>>> import numpy as np
>>> from numpy import linalg as LA
>>> np.set_printoptions(precision=2, suppress=True, linewidth=140, floatmode="fixed")
>>> tidy = lambda a: np.round(a, 2) + 0
>>> J = np.loadtxt("out11.csv", delimiter=",")
>>> tidy(J)
array([[-0.53,  0.11,  0.37, -0.06,  0.36, -0.17, -0.19,  0.15],
       [-0.24, -0.66, -0.02, -0.39, -0.23,  0.11, -0.12,  0.07],
       [ 0.10,  0.13, -0.49,  0.02, -0.09,  0.12, -0.54, -0.09],
       [-0.14,  0.03, -0.30, -0.45, -0.02, -0.21, -0.11, -0.52],
       [-0.24,  0.25, -0.20, -0.27, -0.09,  0.39, -0.24,  0.46],
       [-0.14, -0.04, -0.01,  0.40, -0.22, -0.15, -0.15, -0.10],
       [ 0.38, -0.42,  0.29,  0.04,  0.35,  0.22, -0.44, -0.23],
       [-0.34, -0.05,  0.22,  0.39, -0.52, -0.05, -0.33, -0.15],
       [ 0.19,  0.05,  0.49, -0.40, -0.42,  0.04,  0.01,  0.14],
       [ 0.34,  0.02, -0.02,  0.11,  0.02, -0.19, -0.38,  0.50],
       [-0.29, -0.46, -0.26,  0.21,  0.22,  0.08,  0.17,  0.28],
       [ 0.14, -0.21, -0.17, -0.12, -0.13, -0.74,  0.00,  0.24],
       [ 0.19, -0.16, -0.15,  0.16, -0.34,  0.29,  0.31,  0.04]])
>>> tidy(LA.svd(J, compute_uv=False))
array([1.00, 1.00, 1.00, 1.00, 1.00, 1.00, 1.00, 1.00])
>>> tidy(J.T @ J)
array([[1.00, 0.00, 0.00, 0.00, 0.00, 0.00, 0.00, 0.00],
       [0.00, 1.00, 0.00, 0.00, 0.00, 0.00, 0.00, 0.00],
       [0.00, 0.00, 1.00, 0.00, 0.00, 0.00, 0.00, 0.00],
       [0.00, 0.00, 0.00, 1.00, 0.00, 0.00, 0.00, 0.00],
       [0.00, 0.00, 0.00, 0.00, 1.00, 0.00, 0.00, 0.00],
       [0.00, 0.00, 0.00, 0.00, 0.00, 1.00, 0.00, 0.00],
       [0.00, 0.00, 0.00, 0.00, 0.00, 0.00, 1.00, 0.00],
       [0.00, 0.00, 0.00, 0.00, 0.00, 0.00, 0.00, 1.00]])
>>> tidy(LA.pinv(J))
array([[-0.53, -0.24,  0.10, -0.14, -0.24, -0.14,  0.38, -0.34,  0.19,  0.34, -0.29,  0.14,  0.19],
       [ 0.11, -0.66,  0.13,  0.03,  0.25, -0.04, -0.42, -0.05,  0.05,  0.02, -0.46, -0.21, -0.16],
       [ 0.37, -0.02, -0.49, -0.30, -0.20, -0.01,  0.29,  0.22,  0.49, -0.02, -0.26, -0.17, -0.15],
       [-0.06, -0.39,  0.02, -0.45, -0.27,  0.40,  0.04,  0.39, -0.40,  0.11,  0.21, -0.12,  0.16],
       [ 0.36, -0.23, -0.09, -0.02, -0.09, -0.22,  0.35, -0.52, -0.42,  0.02,  0.22, -0.13, -0.34],
       [-0.17,  0.11,  0.12, -0.21,  0.39, -0.15,  0.22, -0.05,  0.04, -0.19,  0.08, -0.74,  0.29],
       [-0.19, -0.12, -0.54, -0.11, -0.24, -0.15, -0.44, -0.33,  0.01, -0.38,  0.17,  0.00,  0.31],
       [ 0.15,  0.07, -0.09, -0.52,  0.46, -0.10, -0.23, -0.15,  0.14,  0.50,  0.28,  0.24,  0.04]])
